$ ipython --no-banner

In [1]: import numpy as np

In [2]: np.set_printoptions(suppress=True, linewidth=200)

In [3]: m1 = np.load("sample2.npy")

In [4]: print(m1)
[[ 3 -1  0  2 -1  2 -2 -3  2  1]
 [ 3 -1 -2  1 -1  1  1 -1  0  1]
 [-1  0  1 -2 -2 -1 -2 -2 -1 -1]
 [ 0  3  2  3 -1  2 -2 -3  3  2]
 [ 2 -3  1 -3  1  1 -1 -3  3 -2]
 [ 0 -3  1 -2  3  0 -2 -3  3 -3]
 [ 1 -2 -3  3 -2  2 -3 -1 -1 -2]
 [ 0  1  3  0  0 -3  1  3 -2  3]
 [ 0 -1  2  3  2  2 -3  1  3 -1]
 [ 3  2 -3 -2  0 -1 -3  3  3  0]]

In [5]: M2 = m1 / np.linalg.norm(m1, axis=1, keepdims=True)

In [6]: cov = M2 @ M2.T

In [7]: print(np.round(np.linalg.norm(M2, axis=1), 4))
[1. 1. 1. 1. 1. 1. 1. 1. 1. 1.]

In [8]: print(cov[4].round(4))
[ 0.4509  0.1291  0.2835  0.0198  1.      0.8839  0.0638 -0.5568  0.245   0.0982]

In [9]: U, s, vt = np.linalg.svd(m1)

In [10]: print(np.argmax(s[:-1] / (s[1:] + 1e-6)) + 1)
9

In [11]: M2 = U[:, :9] @ np.diag(s[:9]) @ vt[:9]

In [12]: print(round(np.linalg.norm(m1 - M2) / np.linalg.norm(m1), 4))
0.0003

In [13]: print(np.linalg.matrix_rank(m1, rtol=0.05))
8

In [14]: print(round(np.linalg.norm(m1 - M2, 2), 4), np.round(s[9], 4))
0.0055 0.0055

In [15]: print(round(np.abs(m1 - M2).max(), 4))
0.0013

In [16]: print([round(float(x), 4) for x in np.linalg.svd(m1, compute_uv=False)[:3]])
[12.154, 9.0008, 7.712]

In [17]: print(np.linalg.matrix_rank(m1, rtol=0.1))
8

In [18]: K = np.loadtxt("arr.csv", delimiter=",")

In [19]: print(K.round(4))
[[-0.2357  0.3361  0.0274 -0.3068 -0.8292  0.2214  0.0048]
 [ 0.0786 -0.2695  0.2093  0.6273 -0.2759  0.2906  0.5686]
 [ 0.8642  0.1068 -0.2152 -0.274  -0.0228  0.3166  0.1399]
 [ 0.2357 -0.2415 -0.2345  0.0092 -0.3912 -0.8091  0.1528]
 [ 0.2357  0.7509  0.4101  0.3469  0.0427 -0.2981 -0.0373]
 [-0.1571  0.3501 -0.828   0.398   0.0342  0.0829  0.0276]
 [-0.2357  0.2415 -0.0189 -0.398   0.2824 -0.1262  0.7948]]

In [20]: M2 = K / np.linalg.norm(K, axis=1, keepdims=True)

In [21]: cov = M2 @ M2.T

In [22]: print(np.degrees(np.arccos(np.clip(cov[2, 4], -1, 1))))
90.0

In [23]: print(np.argwhere(np.triu(np.abs(cov) > 0.95, 1)))
[]

In [24]: print((cov - 2 * np.eye(7)).round(6).argmax(axis=1))
[1 0 0 0 0 0 0]

In [25]: f, v = K[1], K[3]

In [26]: print(np.round(f @ f, 4))
1.0

In [27]: p = (f @ v) / (f @ f) * f

In [28]: print(p.round(4) + 0)
[0. 0. 0. 0. 0. 0. 0.]

In [29]: print(np.round(np.linalg.norm(f + v) ** 2 + np.linalg.norm(f - v) ** 2, 4))
4.0

In [30]: print(np.round(v - p, 4))
[ 0.2357 -0.2415 -0.2345  0.0092 -0.3912 -0.8091  0.1528]

In [31]: x0 = np.array([2, 1, 1, 0, 0, 2, 0])

In [32]: print(round(np.linalg.norm(x0), 4), round(float(np.linalg.norm(K @ x0)), 4))
3.1623 3.1623

In [33]: print(np.round(np.linalg.inv(K), 4))
[[-0.2357  0.0786  0.8642  0.2357  0.2357 -0.1571 -0.2357]
 [ 0.3361 -0.2695  0.1068 -0.2415  0.7509  0.3501  0.2415]
 [ 0.0274  0.2093 -0.2152 -0.2345  0.4101 -0.828  -0.0189]
 [-0.3068  0.6273 -0.274   0.0092  0.3469  0.398  -0.398 ]
 [-0.8292 -0.2759 -0.0228 -0.3912  0.0427  0.0342  0.2824]
 [ 0.2214  0.2906  0.3166 -0.8091 -0.2981  0.0829 -0.1262]
 [ 0.0048  0.5686  0.1399  0.1528 -0.0373  0.0276  0.7948]]

In [34]: print(np.round(np.abs(np.linalg.eigvals(K)), 4))
[1. 1. 1. 1. 1. 1. 1.]

In [35]: x0 = np.array([3, -2, 2, 2, 0, -2, 1])

In [36]: h1 = np.maximum(K @ x0, 0)

In [37]: print(np.flatnonzero(h1 > 1e-9))
[1 2 3 4]

In [38]: print(np.round(np.maximum(K @ x0, 0) - np.maximum(-K @ x0, 0), 4))
[-2.3761  2.4355  0.9076  2.5106  1.2784 -2.1697 -0.9767]

In [39]: print(np.round(np.tanh(K @ x0), 4))
[-0.9829  0.9848  0.72    0.9869  0.856  -0.9742 -0.7517]

In [40]: x0 = np.array([2, 1, 2, -1, 2, -1, 2])

In [41]: rhs = K @ x0

In [42]: b, lr = np.zeros(7), 1 / np.linalg.norm(K, 2) ** 2

In [43]: for i in range(6):
    ...:     b -= lr * K.T @ (K @ b - rhs)
    ...:     if i % 1 == 0: print(i, round(np.linalg.norm(K @ b - rhs), 4))
    ...: 
0 0.0
1 0.0
2 0.0
3 0.0
4 0.0
5 0.0

In [44]: print(b.round(4))
[ 2.  1.  2. -1.  2. -1.  2.]

In [45]: M2 = np.array([[1, 1], [1, -1]])

In [46]: rng = np.random.default_rng(96745)

In [47]: mat = np.kron(M2, np.kron(M2, M2))[rng.permutation(8)][:7]

In [48]: print(mat)
[[ 1 -1 -1  1 -1  1  1 -1]
 [ 1 -1  1 -1 -1  1 -1  1]
 [ 1  1  1  1 -1 -1 -1 -1]
 [ 1  1  1  1  1  1  1  1]
 [ 1  1 -1 -1  1  1 -1 -1]
 [ 1 -1  1 -1  1 -1  1 -1]
 [ 1  1 -1 -1 -1 -1  1  1]]

In [49]: f, v = mat[6], mat[1]

In [50]: print(f @ f)
8

In [51]: p = (f @ v) / (f @ f) * f

In [52]: print(p)
[ 0.  0. -0. -0. -0. -0.  0.  0.]

In [53]: print(v - p)
[ 1. -1.  1. -1. -1.  1. -1.  1.]
